>>> import numpy as np
>>> np.set_printoptions(precision=3, suppress=True, linewidth=200)
>>> m1 = np.load("w.npy")
>>> print(m1)
[[ 3.377  3.317 -1.647 -2.822  1.151 -3.058 -2.281  0.183  1.989 -3.134 -0.202]
 [ 2.978  2.993 -0.924 -2.553  1.317 -3.015 -1.891  0.436  2.204 -3.129  0.223]
 [ 2.943  3.081 -0.749 -3.106  1.164 -2.841 -1.885 -0.587  1.772 -3.415  0.263]
 [ 3.164  3.197 -0.878 -3.125  0.786 -2.624 -2.2   -0.122  2.745 -2.883  0.166]
 [ 2.647  2.877 -0.63  -3.426  0.927 -3.074 -2.403  0.194  2.386 -2.611  0.022]
 [ 2.707  2.73  -1.236 -2.857  1.16  -3.129 -2.264 -0.79   2.004 -2.894  0.332]
 [ 3.421  3.168 -0.873 -3.152  1.009 -2.666 -2.068  0.397  2.004 -3.141  0.493]
 [ 2.694  2.932 -0.922 -3.142  1.408 -3.151 -1.934 -0.16   1.957 -2.633  0.24 ]
 [ 2.777  2.509 -0.944 -3.268  0.804 -3.207 -1.98   0.022  1.819 -2.933 -0.12 ]
 [ 3.043  3.102 -0.772 -2.776  1.157 -3.558 -2.142 -0.373  1.549 -3.213 -0.078]
 [ 3.141  2.912 -0.644 -2.661  0.747 -2.798 -2.031 -0.237  1.875 -2.898  0.238]
 [ 3.157  2.802 -0.72  -2.99   1.131 -2.667 -1.835  0.147  2.033 -3.019 -0.257]
 [ 3.111  3.275 -1.015 -3.094  1.156 -3.087 -2.009 -0.256  2.406 -2.884 -0.444]
 [-0.77   2.75  -0.37  -0.072  0.637  0.763  0.392  1.854 -1.052 -0.286 -3.035]
 [-1.136  2.957 -0.222  0.073  1.315  0.508  0.205  2.085 -1.198 -0.38  -2.807]
 [-0.421  3.557  0.727 -0.261  1.035  1.232 -0.212  1.588 -0.807  0.18  -3.018]
 [-0.712  3.275  0.414  0.307  1.471  0.843  0.116  1.964 -0.561 -0.309 -2.976]
 [-0.874  2.855 -0.124 -0.048  0.957  1.132  0.328  2.446 -1.315 -0.336 -2.706]
 [-1.668  3.034  0.1    0.028  1.439  1.533 -0.404  1.928 -0.349  0.558 -2.838]
 [-0.738  3.549 -0.271 -0.006  1.192  1.243 -0.274  2.34  -0.872  0.257 -2.946]
 [-0.903  3.105 -0.06  -0.08   1.439  0.491 -0.045  2.329 -1.401 -0.377 -3.28 ]
 [-0.801  3.296  0.471  0.116  0.946  0.449  0.355  2.33  -0.626  0.106 -2.784]
 [-1.389  2.806 -0.045  0.837  0.962  0.87  -0.484  1.834 -1.187  0.256 -3.367]
 [-1.106  3.169  0.071 -0.189  1.251  1.239  0.19   2.105 -0.972 -0.097 -2.925]
 [-1.462  2.833  0.043  0.457  0.501  1.441  0.141  1.449 -0.836  0.348 -3.268]
 [-0.786  2.757 -0.529 -0.423  1.05   1.619  0.176  1.931 -0.995 -0.424 -2.592]]
>>> Ac = m1 - m1.mean(axis=0)
>>> vecs = np.linalg.svd(Ac)[2][:2]
>>> other = Ac - Ac @ vecs.T @ vecs
>>> print(np.diag(vecs.T @ vecs))
[0.218 0.021 0.09  0.128 0.006 0.333 0.154 0.136 0.477 0.316 0.121]
>>> print(np.round(np.linalg.norm(other) / np.linalg.norm(Ac), 3))
0.174
>>> print(other.std(axis=0))
[0.23  0.241 0.277 0.245 0.245 0.27  0.213 0.307 0.164 0.139 0.225]
>>> print((Ac @ vecs.T).std(axis=0))
[4.423 0.432]
